$ ipython --no-banner

In [1]: import numpy as np

In [2]: np.set_printoptions(precision=2, suppress=True, linewidth=200)

In [3]: W2 = 20 * np.array([[-0.9, -0.9, 0.2, 2.0], [1.4, 0.1, 0.2, 0.6]])

In [4]: rng = np.random.default_rng(598)

In [5]: z = rng.integers(0, 2, 15)

In [6]: mat = W2[z] + rng.normal(size=(15, 4))

In [7]: mat.round(2) + 0
Out[7]: 
array([[-18.69, -18.92,   3.68,  39.16],
       [ 29.31,   0.49,   5.  ,  11.57],
       [-16.5 , -16.05,   4.77,  40.53],
       [ 26.4 ,   3.25,   3.83,  12.82],
       [ 28.22,   2.48,   4.28,  14.05],
       [-16.18, -18.8 ,   3.77,  41.28],
       [-17.17, -16.89,   2.7 ,  40.89],
       [-16.42, -16.38,   2.22,  39.44],
       [-17.13, -19.08,   4.57,  39.82],
       [-17.06, -18.4 ,   4.06,  40.28],
       [-17.28, -17.25,   4.32,  40.66],
       [-17.43, -19.93,   4.19,  39.46],
       [ 29.19,   1.99,   2.44,  11.8 ],
       [-16.85, -19.04,   5.67,  39.31],
       [ 26.23,   0.  ,   2.98,  14.26]])

In [8]: print(np.linalg.cond(mat) > 100)
False

In [9]: np.linalg.matrix_rank(mat, rtol=0.1)
Out[9]: np.int64(2)

In [10]: proj = mat @ np.linalg.solve(mat.T @ mat, mat.T)

In [11]: np.allclose(proj @ proj, proj)
Out[11]: True

In [12]: np.round(np.linalg.eigvalsh(proj), 2) + 0
Out[12]: array([0., 0., 0., 0., 0., 0., 0., 0., 0., 0., 0., 1., 1., 1., 1.])

In [13]: O, Rm = np.linalg.qr(mat)

In [14]: print(np.round(O.T @ O, 2) + 0)
[[1. 0. 0. 0.]
 [0. 1. 0. 0.]
 [0. 0. 1. 0.]
 [0. 0. 0. 1.]]

In [15]: round(float(np.trace(O @ O.T)), 2)
Out[15]: 4.0

In [16]: np.round(O @ Rm, 2) + 0
Out[16]: 
array([[-18.69, -18.92,   3.68,  39.16],
       [ 29.31,   0.49,   5.  ,  11.57],
       [-16.5 , -16.05,   4.77,  40.53],
       [ 26.4 ,   3.25,   3.83,  12.82],
       [ 28.22,   2.48,   4.28,  14.05],
       [-16.18, -18.8 ,   3.77,  41.28],
       [-17.17, -16.89,   2.7 ,  40.89],
       [-16.42, -16.38,   2.22,  39.44],
       [-17.13, -19.08,   4.57,  39.82],
       [-17.06, -18.4 ,   4.06,  40.28],
       [-17.28, -17.25,   4.32,  40.66],
       [-17.43, -19.93,   4.19,  39.46],
       [ 29.19,   1.99,   2.44,  11.8 ],
       [-16.85, -19.04,   5.67,  39.31],
       [ 26.23,   0.  ,   2.98,  14.26]])

In [17]: O.shape, Rm.shape
Out[17]: ((15, 4), (4, 4))

In [18]: np.round(abs(Rm[0, 0]), 2), round(float(np.linalg.norm(mat[:, 0])), 2)
Out[18]: (np.float64(82.53), 82.53)

In [19]: W2 = np.array([[-0.4, 0.9, 0.2, 0.2]])

In [20]: m1 = np.array([[1], [4], [4], [3], [9], [8], [0], [9], [9], [7], [7]]) @ W2 + 0.02 * rng.normal(size=(11, 4))

In [21]: print(m1.round(2) + 0)
[[-0.4   0.91  0.18  0.18]
 [-1.63  3.6   0.79  0.72]
 [-1.57  3.62  0.81  0.77]
 [-1.19  2.71  0.59  0.61]
 [-3.61  8.1   1.78  1.78]
 [-3.19  7.22  1.59  1.58]
 [ 0.    0.02  0.    0.01]
 [-3.59  8.15  1.78  1.8 ]
 [-3.6   8.09  1.78  1.79]
 [-2.8   6.34  1.38  1.42]
 [-2.83  6.31  1.39  1.4 ]]

In [22]: M2 = np.c_[m1[:, :1] @ np.array([[-1]]), np.array([-1, 0, 2, -1, 0, 0, 1, 3, -3, 3, 0])]

In [23]: print(M2.round(2) + 0)
[[ 0.4  -1.  ]
 [ 1.63  0.  ]
 [ 1.57  2.  ]
 [ 1.19 -1.  ]
 [ 3.61  0.  ]
 [ 3.19  0.  ]
 [ 0.    1.  ]
 [ 3.59  3.  ]
 [ 3.6  -3.  ]
 [ 2.8   3.  ]
 [ 2.83  0.  ]]

In [24]: np.linalg.norm(np.linalg.qr(m1)[0].T @ M2, axis=0) ** 2 / ((M2 ** 2).sum(axis=0) + 1e-12)
Out[24]: array([1.  , 0.33])

In [25]: np.round(np.linalg.norm(M2 - m1 @ np.linalg.lstsq(m1, M2)[0], axis=0), 2) + 0
Out[25]: array([0.  , 4.77])

In [26]: np.linalg.matrix_rank(np.c_[m1, M2])
Out[26]: np.int64(5)

In [27]: W0 = np.load("layer16.npy")

In [28]: print(W0)
[[1 4 0 5 1]
 [4 5 5 2 3]
 [4 3 2 5 1]
 [1 2 0 3 4]
 [3 3 2 2 5]]

In [29]: u, v = W0[2], W0[1]

In [30]: u @ u
Out[30]: np.int64(55)

In [31]: u @ v
Out[31]: np.int64(54)

In [32]: p = (u @ v) / (u @ u) * u

In [33]: np.round((v - p) @ u, 2)
Out[33]: np.float64(-0.0)

In [34]: print(p)
[3.93 2.95 1.96 4.91 0.98]

In [35]: v - p
Out[35]: array([ 0.07,  2.05,  3.04, -2.91,  2.02])

In [36]: M2 = np.linalg.inv(W0)

In [37]: print(np.round(np.linalg.inv(M2), 2) + 0)
[[1. 4. 0. 5. 1.]
 [4. 5. 5. 2. 3.]
 [4. 3. 2. 5. 1.]
 [1. 2. 0. 3. 4.]
 [3. 3. 2. 2. 5.]]

In [38]: np.round(W0 @ M2, 2) + 0
Out[38]: 
array([[1., 0., 0., 0., 0.],
       [0., 1., 0., 0., 0.],
       [0., 0., 1., 0., 0.],
       [0., 0., 0., 1., 0.],
       [0., 0., 0., 0., 1.]])

In [39]: np.linalg.det(W0) * M2
Out[39]: 
array([[  42., -100.,   39., -209.,  211.],
       [ 120.,  -32.,  -63., -169.,  143.],
       [-114.,  134.,   21.,  229., -245.],
       [ -54.,   44.,   45.,  163., -155.],
       [ -30.,    8.,  -12.,   70.,   -8.]])

In [40]: round(float(np.linalg.det(W0) * np.linalg.det(M2)), 2)
Out[40]: 1.0

In [41]: print((np.abs(M2) > 1e-9).astype(int))
[[1 1 1 1 1]
 [1 1 1 1 1]
 [1 1 1 1 1]
 [1 1 1 1 1]
 [1 1 1 1 1]]

In [42]: vec = np.array([2, -3, -2, -3, -1])

In [43]: W0 @ (2 * vec)
Out[43]: array([-52, -52, -42, -34, -36])

In [44]: np.sign((W0 @ vec).round(6))
Out[44]: array([-1, -1, -1, -1, -1])

In [45]: W0 @ vec
Out[45]: array([-26, -26, -21, -17, -18])

In [46]: print(np.einsum("ij,j->i", W0, vec))
[-26 -26 -21 -17 -18]

In [47]: print(W0 @ np.ones(5))
[11. 19. 15. 10. 15.]

In [48]: print(W0 * vec)
[[  2 -12   0 -15  -1]
 [  8 -15 -10  -6  -3]
 [  8  -9  -4 -15  -1]
 [  2  -6   0  -9  -4]
 [  6  -9  -4  -6  -5]]

In [49]: (W0 @ vec).argmax()
Out[49]: np.int64(3)

In [50]: theta = np.radians(60)

In [51]: Rm = np.eye(5)

In [52]: Rm[0, 0] = Rm[2, 2] = np.cos(theta)

In [53]: Rm[0, 2], Rm[2, 0] = -np.sin(theta), np.sin(theta)

In [54]: Rm
Out[54]: 
array([[ 0.5 ,  0.  , -0.87,  0.  ,  0.  ],
       [ 0.  ,  1.  ,  0.  ,  0.  ,  0.  ],
       [ 0.87,  0.  ,  0.5 ,  0.  ,  0.  ],
       [ 0.  ,  0.  ,  0.  ,  1.  ,  0.  ],
       [ 0.  ,  0.  ,  0.  ,  0.  ,  1.  ]])

In [55]: M2 = W0 @ Rm.T

In [56]: round(float(np.linalg.det(Rm)), 2), np.trace(Rm)
Out[56]: (1.0, np.float64(4.0))

In [57]: np.allclose(np.linalg.norm(W0, axis=1), np.linalg.norm(M2, axis=1))
Out[57]: True

In [58]: print(np.linalg.svd(W0, compute_uv=False), np.linalg.svd(M2, compute_uv=False))
[14.55  5.04  4.1   1.99  0.37] [14.55  5.04  4.1   1.99  0.37]

In [59]: np.allclose(W0 @ W0.T, M2 @ M2.T)
Out[59]: True

In [60]: z = rng.permutation(5)

In [61]: print(z)
[0 4 3 1 2]

In [62]: M2 = W0[z][:, z]

In [63]: np.trace(M2)
Out[63]: np.int64(16)

In [64]: round(np.linalg.det(M2), 2), round(np.linalg.det(W0[z]), 2)
Out[64]: (np.float64(222.0), np.float64(-222.0))

In [65]: print(np.sort(np.abs(np.linalg.eigvals(M2))))
[ 1.65  1.65  2.4   2.4  14.12]

In [66]: feats = np.load("x.npy")

In [67]: print(feats)
[[ 1.3 -2.  -1. ]
 [ 2.   1.3 -2. ]
 [ 1.  -2.  -0.7]]

In [68]: vec = np.array([0, 7, 9])

In [69]: print((feats * vec).sum(axis=1))
[-23.   -8.9 -20.3]

In [70]: feats @ vec
Out[70]: array([-23. ,  -8.9, -20.3])

In [71]: print((feats @ vec).argmax())
1

In [72]: feats @ (2 * vec)
Out[72]: array([-46. , -17.8, -40.6])

In [73]: feats * vec
Out[73]: 
array([[  0. , -14. ,  -9. ],
       [  0. ,   9.1, -18. ],
       [  0. , -14. ,  -6.3]])

In [74]: np.linalg.norm(feats @ vec) <= np.linalg.norm(feats, 2) * np.linalg.norm(vec) + 1e-9
Out[74]: np.True_

In [75]: cen = (mat - mat.mean(axis=0)) / mat.std(axis=0)

In [76]: np.argwhere(np.abs(cen) > 2)
Out[76]: array([], shape=(0, 2), dtype=int64)

In [77]: coef = np.linalg.lstsq(np.delete(cen, 2, axis=1), cen[:, 2])[0]

In [78]: round(float(1 - np.var(cen[:, 2] - np.delete(cen, 2, axis=1) @ coef)), 2)
Out[78]: 0.12

In [79]: Uu, s, vt = np.linalg.svd(feats)

In [80]: np.argmax(s[:-1] / (s[1:] + 1e-6)) + 1
Out[80]: np.int64(2)

In [81]: M2 = Uu[:, :2] @ np.diag(s[:2]) @ vt[:2]

In [82]: print(round(float(np.abs(feats - M2).max()), 2))
0.01

In [83]: print(M2)
[[ 1.31 -2.   -0.99]
 [ 2.    1.3  -2.  ]
 [ 0.99 -2.   -0.71]]

In [84]: round(float(np.linalg.norm(feats - M2, 2)), 2), round(float(s[2]), 2)
Out[84]: (0.01, 0.01)

In [85]: np.abs(np.diag(np.linalg.qr(M2)[1])) > 1e-9
Out[85]: array([ True,  True, False])

In [86]: print(M2 @ np.linalg.pinv(M2) @ M2)
[[ 1.31 -2.   -0.99]
 [ 2.    1.3  -2.  ]
 [ 0.99 -2.   -0.71]]

In [87]: np.linalg.cond(feats) > 100
Out[87]: np.True_

In [88]: np.argsort(-np.linalg.norm(feats, axis=0).round(6), kind="stable")[:3]
Out[88]: array([1, 0, 2])

In [89]: [round(float(x), 2) for x in np.linalg.svd(feats, compute_uv=False)[:3]]
Out[89]: [3.64, 2.93, 0.01]

In [90]: X = np.loadtxt("block16.csv", delimiter=",")

In [91]: X
Out[91]: 
array([[-1., -3.,  0., -3., -3.,  1.,  3.,  3., -3.,  2.],
       [-3.,  7.,  0.,  9.,  9., -3., -9., -9.,  9., -6.],
       [ 0.,  0., -2.,  0.,  0.,  0.,  0.,  0.,  0.,  0.],
       [-3.,  9.,  0.,  7.,  9., -3., -9., -9.,  9., -6.],
       [-3.,  9.,  0.,  9.,  7., -3., -9., -9.,  9., -6.],
       [ 1., -3.,  0., -3., -3., -1.,  3.,  3., -3.,  2.],
       [ 3., -9.,  0., -9., -9.,  3.,  7.,  9., -9.,  6.],
       [ 3., -9.,  0., -9., -9.,  3.,  9.,  7., -9.,  6.],
       [-3.,  9.,  0.,  9.,  9., -3., -9., -9.,  7., -6.],
       [ 2., -6.,  0., -6., -6.,  2.,  6.,  6., -6.,  2.]])

In [92]: # symmetric, so the eigenvalues are real

In [93]: np.sort(np.linalg.eigvals(X).real)
Out[93]: array([-2., -2., -2., -2., -2., -2., -2., -2., -2., 58.])

In [94]: np.flatnonzero(np.linalg.matrix_power((X != 0) + (X.T != 0) + np.eye(10), 10)[2])
Out[94]: array([2])

In [95]: print(round(np.linalg.det(X), 2))
-29696.0
